$ ipython --no-banner

In [1]: import numpy as np

In [2]: np.set_printoptions(precision=2, suppress=True, linewidth=160, floatmode="fixed")

In [3]: rng = np.random.default_rng(26)

In [4]: lab = rng.integers(0, 2, 9)

In [5]: m1 = np.array([[-2, -4, 0, 0, 3, -4, -1, 3, -5],
   ...:     [0, -5, -3, 0, 5, -3, 4, 3, 3],
   ...:     [-3, -5, 4, 0, -4, 0, 1, -3, -4],
   ...:     [3, -5, 4, 2, -2, 4, -5, 2, -3],
   ...:     [2, -4, 1, -1, -5, -2, -3, -2, 5],
   ...:     [0, -1, 1, 3, 5, -5, 4, 3, -5],
   ...:     [0, -2, 2, 5, 3, 0, 2, 4, -1],
   ...:     [5, 5, -4, 1, -1, 4, -2, -3, -4],
   ...:     [0, 3, 4, 4, 5, -1, -3, 0, 4]]) * (lab[:, None] == lab)

In [6]: m1
Out[6]: 
array([[-2,  0,  0,  0,  0,  0,  0,  3, -5],
       [ 0, -5,  0,  0,  5, -3,  4,  0,  0],
       [-3,  0,  4,  0,  0,  0,  0, -3, -4],
       [ 0, -5,  0,  2, -2,  4, -5,  0,  0],
       [ 0, -4,  0, -1, -5, -2, -3,  0,  0],
       [ 0, -1,  0,  3,  5, -5,  4,  0,  0],
       [ 0, -2,  0,  5,  3,  0,  2,  0,  0],
       [ 5,  0, -4,  0,  0,  0,  0, -3, -4],
       [ 0,  0,  4,  0,  0,  0,  0,  0,  4]])

In [7]: lab = rng.permutation(9)

In [8]: M2 = m1[:, lab] * rng.choice([-1, 1], 9)

In [9]: M2
Out[9]: 
array([[ 0,  0, -5,  0,  2,  0,  0,  3,  0],
       [ 3,  0,  0,  5,  0, -4, -5,  0,  0],
       [ 0,  0, -4,  0,  3,  0,  0, -3,  4],
       [-4,  2,  0, -2,  0,  5, -5,  0,  0],
       [ 2, -1,  0, -5,  0,  3, -4,  0,  0],
       [ 5,  3,  0,  5,  0, -4, -1,  0,  0],
       [ 0,  5,  0,  3,  0, -2, -2,  0,  0],
       [ 0,  0, -4,  0, -5,  0,  0, -3, -4],
       [ 0,  0,  4,  0,  0,  0,  0,  0,  4]])

In [10]: U, _, VT = np.linalg.svd(m1.T @ M2)

In [11]: lab
Out[11]: array([5, 3, 8, 4, 0, 6, 1, 7, 2])

In [12]: np.round(np.linalg.lstsq(m1, M2)[0], 2) + 0
Out[12]: 
array([[ 0.00,  0.00,  0.00,  0.00, -1.00,  0.00,  0.00,  0.00,  0.00],
       [ 0.00,  0.00,  0.00,  0.00,  0.00,  0.00,  1.00,  0.00,  0.00],
       [ 0.00,  0.00,  0.00,  0.00,  0.00,  0.00,  0.00,  0.00,  1.00],
       [ 0.00,  1.00,  0.00,  0.00,  0.00,  0.00,  0.00,  0.00,  0.00],
       [ 0.00,  0.00,  0.00,  1.00,  0.00,  0.00,  0.00,  0.00,  0.00],
       [-1.00,  0.00,  0.00,  0.00,  0.00,  0.00,  0.00,  0.00,  0.00],
       [ 0.00,  0.00,  0.00,  0.00,  0.00, -1.00,  0.00,  0.00,  0.00],
       [ 0.00,  0.00,  0.00,  0.00,  0.00,  0.00,  0.00,  1.00,  0.00],
       [ 0.00,  0.00,  1.00,  0.00,  0.00,  0.00,  0.00,  0.00,  0.00]])

In [13]: np.round(U @ VT, 2) + 0
Out[13]: 
array([[ 0.00,  0.00,  0.00,  0.00, -1.00,  0.00,  0.00,  0.00,  0.00],
       [ 0.00,  0.00,  0.00,  0.00,  0.00,  0.00,  1.00,  0.00,  0.00],
       [ 0.00,  0.00,  0.00,  0.00,  0.00,  0.00,  0.00,  0.00,  1.00],
       [ 0.00,  1.00,  0.00,  0.00,  0.00,  0.00,  0.00,  0.00,  0.00],
       [ 0.00,  0.00,  0.00,  1.00,  0.00,  0.00,  0.00,  0.00,  0.00],
       [-1.00,  0.00,  0.00,  0.00,  0.00,  0.00,  0.00,  0.00,  0.00],
       [ 0.00,  0.00,  0.00,  0.00,  0.00, -1.00,  0.00,  0.00,  0.00],
       [ 0.00,  0.00,  0.00,  0.00,  0.00,  0.00,  0.00,  1.00,  0.00],
       [ 0.00,  0.00,  1.00,  0.00,  0.00,  0.00,  0.00,  0.00,  0.00]])
